% ipython --no-banner

In [1]: import numpy as np

In [2]: from numpy import linalg as LA

In [3]: np.set_printoptions(suppress=True, linewidth=200)

In [4]: feats = np.loadtxt("w.csv", delimiter=",")

In [5]: print(feats)
[[3. 1. 1.]
 [1. 3. 1.]
 [1. 1. 3.]]

In [6]: vals, V = LA.eig(feats)

In [7]: print(round(float(np.prod(vals)), 3))
20.0

In [8]: print(vals.round(3))
[2. 5. 2.]

In [9]: print(np.round(np.sort(LA.eigvals(feats @ feats)), 3))
[ 4.  4. 25.]

In [10]: print(np.round(np.sort(LA.eigvals(LA.inv(feats))), 3))
[0.2 0.5 0.5]

In [11]: K = np.loadtxt("out14.csv", delimiter=",")

In [12]: print(K)
[[ 0. -2. -1.]
 [ 2.  0. -2.]
 [-1.  0. -1.]]

In [13]: x = np.array([2, 1, 4])

In [14]: rhs = K @ x

In [15]: print(rhs)
[-6. -4. -6.]

In [16]: print(np.round(LA.solve(K, rhs), 3))
[2. 1. 4.]

In [17]: print(np.round(LA.solve(K.T, K[0]), 3))
[ 1.  0. -0.]

In [18]: M2 = np.array([[0, 5], [3, -2]])

In [19]: C = np.array([[3, 3], [4, 3]])

In [20]: m1 = np.kron(M2, C)

In [21]: print(m1)
[[ 0  0 15 15]
 [ 0  0 20 15]
 [ 9  9 -6 -6]
 [12  9 -8 -6]]

In [22]: def softmax(z):
    ...:     e = np.exp(z - z.max(axis=-1, keepdims=True))
    ...:     return e / e.sum(axis=-1, keepdims=True)
    ...: 

In [23]: print(np.round(softmax(m1[0] + -2), 3) + 0)
[0.  0.  0.5 0.5]

In [24]: print(np.round(softmax(m1).sum(axis=1), 3))
[1. 1. 1. 1.]

In [25]: S = m1 @ m1.T / np.sqrt(4)

In [26]: print(np.round(softmax(S)[0] @ m1, 3) + 0)
[ 0.  0. 20. 15.]

In [27]: F = np.load("run7.npy")

In [28]: print(F)
[[ 3.02  1.   -2.    0.  ]
 [-2.   -1.98  2.    3.  ]
 [ 1.    0.   -2.98  2.  ]
 [ 3.    1.   -2.    0.02]]

In [29]: O = F.astype(float).copy()

In [30]: for j in range(4):
    ...:     O[:, j] -= O[:, :j] @ (O[:, :j].T @ O[:, j])
    ...:     O[:, j] /= LA.norm(O[:, j])
    ...: 

In [31]: print(np.round(O.T @ F, 3) + 0)
[[ 4.808  2.076 -3.956 -0.819]
 [ 0.     1.27   0.197 -3.323]
 [ 0.     0.     2.279 -1.135]
 [ 0.     0.     0.     0.021]]

In [32]: print(round(float(LA.det(2 * F)), 3), round(LA.det(F), 3))
4.774 0.298

In [33]: print(round(float(np.einsum("ij,ji->", F, F)), 3))
11.922

In [34]: print(np.kron(np.eye(2, dtype=int), F))
[[ 3.02  1.   -2.    0.    0.    0.   -0.    0.  ]
 [-2.   -1.98  2.    3.   -0.   -0.    0.    0.  ]
 [ 1.    0.   -2.98  2.    0.    0.   -0.    0.  ]
 [ 3.    1.   -2.    0.02  0.    0.   -0.    0.  ]
 [ 0.    0.   -0.    0.    3.02  1.   -2.    0.  ]
 [-0.   -0.    0.    0.   -2.   -1.98  2.    3.  ]
 [ 0.    0.   -0.    0.    1.    0.   -2.98  2.  ]
 [ 0.    0.   -0.    0.    3.    1.   -2.    0.02]]

In [35]: print(np.einsum("ii->", F))
-1.92

In [36]: x = np.array([0, 1, 2, 0])

In [37]: a = np.maximum(F @ x, 0)

In [38]: print(np.maximum(F @ x, 0) - np.maximum(-F @ x, 0))
[-3.    2.02 -5.96 -3.  ]

In [39]: print(F * (a > 1e-9)[:, None])
[[ 0.    0.   -0.    0.  ]
 [-2.   -1.98  2.    3.  ]
 [ 0.    0.   -0.    0.  ]
 [ 0.    0.   -0.    0.  ]]

In [40]: proj = np.triu(np.array([[7, 5, 8, -5], [-7, 7, 3, 2], [8, -5, 2, -1], [1, -4, -7, -1]]), 1) + np.eye(4)

In [41]: M2 = proj @ F @ LA.inv(proj)

In [42]: print(LA.matrix_rank(M2))
4

In [43]: print(np.round(np.trace(M2), 3), np.trace(F))
-1.92 -1.92

In [44]: print(M2.round(3))
[[ -13.98   56.    -62.   -213.  ]
 [   7.    -34.98   38.    152.  ]
 [  -2.      9.    -11.98  -38.  ]
 [   3.    -14.     16.     59.02]]

In [45]: print(np.round(proj @ F - F @ proj, 3))
[[-17. -30. -31.  42.]
 [  9.  12.   9.   2.]
 [ -3.  -6.  -6.   2.]
 [  0. -15. -27.  11.]]

In [46]: left, s, VT = LA.svd(F)

In [47]: print(s.round(3))
[6.77  3.85  1.507 0.008]

In [48]: M2 = left[:, :3] @ np.diag(s[:3]) @ VT[:3]

In [49]: print(np.round(np.abs(F - M2).max(), 3))
0.005

In [50]: print(round(float(LA.norm(F - M2, 2)), 3), round(s[3], 3))
0.008 0.008

In [51]: print(LA.matrix_rank(F, rtol=0.05))
3

In [52]: print(M2.round(3) + 0)
[[ 3.019  1.005 -1.999  0.002]
 [-2.    -1.98   2.     3.   ]
 [ 1.     0.    -2.98   2.   ]
 [ 3.001  0.995 -2.001  0.018]]

In [53]: arr = np.load("x.npy")

In [54]: print(arr)
[[-6 -6  8  2]
 [ 0  1  3  9]
 [ 0  0 -4  5]
 [ 0  0  0  4]]

In [55]: x = np.array([3, 0, 3, 3])

In [56]: rhs = arr @ x

In [57]: c, lr = np.zeros(4), 1 / LA.norm(arr, 2) ** 2

In [58]: for i in range(3):
    ...:     c -= lr * arr.T @ (arr @ c - rhs)
    ...:     if i % 1 == 0: print(i, round(LA.norm(arr @ c - rhs), 3))
    ...: 
0 13.011
1 10.121
2 9.027

In [59]: print(c.round(3))
[-0.063  0.259  1.26   2.999]

In [60]: print(np.round(LA.cond(arr), 3))
67.184

In [61]: T = np.stack([arr, -1 * arr, arr[::-1]])

In [62]: print((T @ arr.T).shape)
(3, 4, 4)

In [63]: print(T.shape)
(3, 4, 4)

In [64]: print(LA.matrix_rank(T))
[4 4 4]

In [65]: print(np.round(LA.det(T), 3))
[96. 96. 96.]

In [66]: print(np.einsum("bij,cij->bc", T, T))
[[ 288 -288   82]
 [-288  288  -82]
 [  82  -82  288]]

In [67]: f, r1 = arr[0], arr[3]

In [68]: print(f @ r1)
8

In [69]: print(f @ f)
140

In [70]: p = (f @ r1) / (f @ f) * f

In [71]: print(np.outer(f, r1))
[[  0   0   0 -24]
 [  0   0   0 -24]
 [  0   0   0  32]
 [  0   0   0   8]]

In [72]: print(np.round(LA.norm(f + r1) ** 2 + LA.norm(f - r1) ** 2, 3))
312.0

In [73]: print(p.round(3))
[-0.343 -0.343  0.457  0.114]

In [74]: data = np.load("layer13.npy")

In [75]: print(data)
[[-2  0  0]
 [ 0  0  4]
 [ 0  5  0]]

In [76]: O, R = LA.qr(data)

In [77]: print(np.trace(O @ O.T))
3.0

In [78]: print(abs(R[0, 0]), round(LA.norm(data[:, 0]), 3))
2.0 2.0

In [79]: print(np.abs(np.diag(R)))
[2. 5. 4.]

In [80]: print(O)
[[ 1.  0.  0.]
 [-0.  0. -1.]
 [-0. -1.  0.]]

In [81]: print((LA.matrix_power((data != 0) + (data.T != 0) + np.eye(3), 3) > 0).astype(int))
[[1 0 0]
 [0 1 1]
 [0 1 1]]

In [82]: print((data != 0).astype(int))
[[1 0 0]
 [0 0 1]
 [0 1 0]]

In [83]: O, V = LA.qr(data[:, :1])[0], LA.qr(data[:, 1:])[0]

In [84]: s = LA.svd(O.T @ V, compute_uv=False)

In [85]: print(np.degrees(np.arccos(s.clip(0, 1))))
[90.]

In [86]: rng = np.random.default_rng(415315)

In [87]: idx = rng.permutation(3)

In [88]: M2 = data[:, idx] * rng.choice([-1, 1], 3)

In [89]: print(M2)
[[-2  0  0]
 [ 0  4  0]
 [ 0  0  5]]

In [90]: left, _, VT = LA.svd(data.T @ M2)

In [91]: print(left @ VT)
[[1. 0. 0.]
 [0. 0. 1.]
 [0. 1. 0.]]

In [92]: A = np.loadtxt("arr.csv", delimiter=",")

In [93]: print(A)
[[ -8.  -8. -12.   0.]
 [ -2.  -2.  -3.   0.]
 [ -6.  -6.  -9.   0.]
 [  6.   6.   9.   0.]]

In [94]: # column 1 repeats column 0

In [95]: print(np.round(A @ LA.pinv(A) @ A, 3))
[[ -8.  -8. -12.   0.]
 [ -2.  -2.  -3.   0.]
 [ -6.  -6.  -9.   0.]
 [  6.   6.   9.   0.]]

In [96]: M = np.load("m.npy")

In [97]: print(M)
[[-81 -18 -63  -9  -2  -7]
 [ 18 -81  81   2  -9   9]
 [-63  -9 -54  -7  -1  -6]
 [-63 -14 -49 -36  -8 -28]
 [ 14 -63  63   8 -36  36]
 [-49  -7 -42 -28  -4 -24]]

In [98]: x = np.array([3, 2, -2, -4, 3, 4])

In [99]: a = np.maximum(M @ x, 0)

In [100]: print(np.tanh(M @ x))
[-1. -1. -1. -1. -1. -1.]

In [101]: print(np.maximum(M @ (3 * x), 0))
[0 0 0 0 0 0]

In [102]: T = np.stack([M, 2 * M, M[::-1]])

In [103]: print(T.sum(axis=0))
[[-292  -61 -231  -55  -10  -45]
 [  68 -306  306   14  -63   63]
 [-252  -41 -211  -57  -11  -46]
 [-252  -51 -201 -115  -25  -90]
 [  60 -270  270   26 -117  117]
 [-228  -39 -189  -93  -14  -79]]

In [104]: print(LA.matrix_rank(T.reshape(3, -1)))
2

In [105]: print(T.shape)
(3, 6, 6)

In [106]: print(np.einsum("bij,cij->bc", T, T))
[[ 56742 113484  50920]
 [113484 226968 101840]
 [ 50920 101840  56742]]
